% python3 -q
>>> import numpy as np
>>> import numpy.linalg as la
>>> np.set_printoptions(precision=1, suppress=True, linewidth=200)
>>> rd = lambda a: np.round(a, 1) + 0
>>> M = 4 * np.eye(3) + np.eye(3, k=1)
>>> M
array([[4., 1., 0.],
       [0., 4., 1.],
       [0., 0., 4.]])
>>> # triangular: eigenvalues sit on the diagonal
>>> vec = np.array([-1, -2, -2])
>>> target = M @ vec
>>> b, lr = np.zeros(3), 1 / la.norm(M, 2) ** 2
>>> for i in range(6):
...     b -= lr * M.T @ (M @ b - target)
...     if i % 2 == 0: print(i, round(la.norm(M @ b - target), 1))
... 
0 0.6
2 0.1
4 0.0
>>> rd(b)
array([-1., -2., -2.])
>>> rd(la.cond(M))
np.float64(1.4)
>>> print(la.matrix_rank(M - M[0, 0] * np.eye(3)))
2
>>> rd(la.matrix_power(M - np.diag(np.diag(M)), 3))
array([[0., 0., 0.],
       [0., 0., 0.],
       [0., 0., 0.]])
>>> rd(np.sort(la.eigvals(M)))
array([4., 4., 4.])
>>> M @ M
array([[16.,  8.,  1.],
       [ 0., 16.,  8.],
       [ 0.,  0., 16.]])
>>> W0 = np.minimum.outer(np.arange(1, 4), np.arange(1, 4)) * -3
>>> print(W0)
[[-3 -3 -3]
 [-3 -6 -6]
 [-3 -6 -9]]
>>> # symmetric
>>> rng = np.random.default_rng(611343)
>>> labels = rng.permutation(3)
>>> labels
array([2, 0, 1])
>>> A2 = W0[labels][:, labels]
>>> np.diag(A2)
array([-9, -3, -6])
>>> print(rd(la.det(A2)), rd(la.det(W0[labels])))
-27.0 -27.0
>>> A2
array([[-9, -3, -6],
       [-3, -3, -3],
       [-6, -3, -6]])
>>> A2 = np.array([[-9, -5], [-8, -2]])
>>> basis = np.array([[3, 3], [4, 7]])
>>> arr = np.kron(A2, basis)
>>> print(arr)
[[-27 -27 -15 -15]
 [-36 -63 -20 -35]
 [-24 -24  -6  -6]
 [-32 -56  -8 -14]]
>>> ev, evecs = la.eig(arr)
>>> rd(np.prod(ev))
np.float64(39204.0)
>>> rd(arr @ evecs[:, 0] - ev[0] * evecs[:, 0])
array([0., 0., 0., 0.])
>>> rd(np.sort(la.eigvals(la.inv(arr))))
array([-0.1,  0. ,  0.1,  0.6])
>>> A2 = la.inv(arr)
>>> rd(la.det(arr) * la.det(A2))
np.float64(1.0)
>>> rd(la.inv(A2))
array([[-27., -27., -15., -15.],
       [-36., -63., -20., -35.],
       [-24., -24.,  -6.,  -6.],
       [-32., -56.,  -8., -14.]])
>>> q = arr.astype(float).copy()
>>> for j in range(4):
...     q[:, j] -= q[:, :j] @ (q[:, :j].T @ q[:, j])
...     q[:, j] /= la.norm(q[:, j])
... 
>>> rd(q)
array([[-0.4,  0.6, -0.4,  0.5],
       [-0.6, -0.4, -0.5, -0.4],
       [-0.4,  0.5,  0.4, -0.6],
       [-0.5, -0.4,  0.6,  0.4]])
>>> print(rd(q.T @ q))
[[1. 0. 0. 0.]
 [0. 1. 0. 0.]
 [0. 0. 1. 0.]
 [0. 0. 0. 1.]]
>>> rd(q.T @ arr)
array([[60.2, 89.1, 25.3, 37.5],
       [ 0. , 21.7,  0. ,  9.1],
       [ 0. ,  0. ,  9.1, 13.5],
       [ 0. ,  0. ,  0. ,  3.3]])
